% ipython --no-banner

In [1]: import numpy as np

In [2]: np.set_printoptions(precision=1, suppress=True, linewidth=120)

In [3]: K = np.load("arr.npy")

In [4]: print(K)
[[0 0 0 0 0 0 0 0 0 0 0 0 0 1 0]
 [0 0 0 0 1 0 0 0 0 0 0 0 0 0 0]
 [0 0 0 0 0 0 0 0 0 0 1 0 0 0 0]
 [0 0 0 0 0 0 0 0 0 0 0 0 0 0 1]
 [0 1 0 0 0 0 0 0 0 0 0 0 0 0 0]
 [0 0 0 0 0 0 0 0 0 1 0 0 0 0 0]
 [0 0 0 0 0 1 0 0 0 0 0 0 0 0 0]
 [0 0 0 0 0 0 0 0 0 0 0 0 1 0 0]
 [1 0 0 0 0 0 0 0 0 0 0 0 0 0 0]
 [0 0 0 0 0 0 1 0 0 0 0 0 0 0 0]
 [0 0 0 1 0 0 0 0 0 0 0 0 0 0 0]
 [0 0 1 0 0 0 0 0 0 0 0 0 0 0 0]
 [0 0 0 0 0 0 0 1 0 0 0 0 0 0 0]
 [0 0 0 0 0 0 0 0 1 0 0 0 0 0 0]
 [0 0 0 0 0 0 0 0 0 0 0 1 0 0 0]]

In [5]: # a transition matrix

In [6]: print(K[:, 3] @ K[:, 1])
0

In [7]: print(np.trace(K))
0

In [8]: print(np.allclose(K @ K.T, K.T @ K))
True

In [9]: print(np.allclose(K, K.T))
False

In [10]: J = np.loadtxt("case3.csv", delimiter=",")

In [11]: print(J)
[[-0.8  3.   4.  -0.5 -0.7  1.9 -0.2  2.  -3.1 -3.9  2.5 -0.7  3.5]
 [-3.5  0.5  2.7 -1.2  1.3 -1.7  0.5 -0.4  1.8  2.   0.8  2.1  0.4]
 [-0.8 -1.7  2.2  2.8 -1.3 -0.8  2.   1.1  0.2 -3.8  2.   2.1  2.7]
 [-2.5  1.   3.9 -0.6 -1.5  0.6 -0.3  1.8  1.4 -0.1  2.8  0.1  2.5]
 [-1.   5.2  3.3  0.1  2.1 -0.4  1.9  1.  -4.8  1.7  3.5 -0.1  5.3]
 [ 0.7 -2.5 -3.6  0.4 -1.2 -0.6  0.5 -0.1  1.9 -0.4 -2.4  1.1 -4.2]
 [-2.3 -4.7 -3.2 -2.9 -3.3  1.4 -4.6  0.1  6.2 -4.1 -3.2 -0.2 -7.3]
 [ 2.7 -1.8  0.3  2.3 -1.2 -0.7  2.1  0.5 -0.7 -0.4  3.5 -0.1  2.7]
 [-2.5  1.4  2.  -0.9  1.  -0.6 -1.  -0.1  1.5  0.1  0.7 -0.1  1. ]
 [-3.8  0.5  1.3 -4.6  1.4  0.4 -2.4 -0.9  1.7  1.7 -0.7 -1.3 -1.5]
 [-4.9  2.3  3.4 -1.7  0.9  0.2 -2.6 -0.3  2.   2.2 -0.2 -0.6 -0.8]
 [-2.  -0.6 -0.2 -2.9  0.6  0.6  0.9 -0.7 -0.5  0.4 -0.9  1.7 -2.6]]

In [12]: T = np.stack([J, -1 * J, J[::-1]])

In [13]: print(np.linalg.norm(T, axis=(1, 2)))
[28. 28. 28.]

In [14]: print(np.linalg.matrix_rank(T.reshape(3, -1)))
2

In [15]: x0 = np.array([-1, 3, 3, 2, 0, 3, 3, 2, 0, -2, 1, -3, 3])

In [16]: h1 = np.maximum(J @ x0, 0)

In [17]: print(h1)
[52.8  0.  25.1 30.7 49.5  0.   0.  15.3  9.7  0.   5.6  0. ]

In [18]: print(np.maximum(J @ (3 * x0), 0))
[158.4   0.   75.3  92.1 148.5   0.    0.   45.9  29.1   0.   16.8   0. ]

In [19]: print(J.T @ h1)
[-199.   402.7  592.5   47.3  -15.3   63.5  132.3  243.  -338.2 -213.1  500.6    8.   638.2]

In [20]: print(np.maximum(J @ x0, 0) - np.maximum(-J @ x0, 0))
[ 52.8  -2.   25.1  30.7  49.5 -36.2 -52.9  15.3   9.7 -12.5   5.6 -17.7]

In [21]: x0 = np.array([0, 2, -2, 0, 0, -2, 1, 1, 2, 0, 1, -1, -2])

In [22]: print(np.linalg.norm(J @ x0) <= np.linalg.norm(J, 2) * np.linalg.norm(x0) + 1e-9)
True

In [23]: print(J @ np.ones(13))
[  7.    5.3   6.7   9.1  17.8 -10.4 -28.1   9.2   2.5  -8.2  -0.1  -6.2]

In [24]: print(J @ (2 * x0))
[-28.    1.2 -16.4 -10.  -18.2  25.   27.4  -6.8   1.4   2.6   1.   -0.4]

In [25]: print(J @ x0)
[-14.    0.6  -8.2  -5.   -9.1  12.5  13.7  -3.4   0.7   1.3   0.5  -0.2]

In [26]: print(np.sign((J @ x0).round(6)))
[-1.  1. -1. -1. -1.  1.  1. -1.  1.  1.  1. -1.]
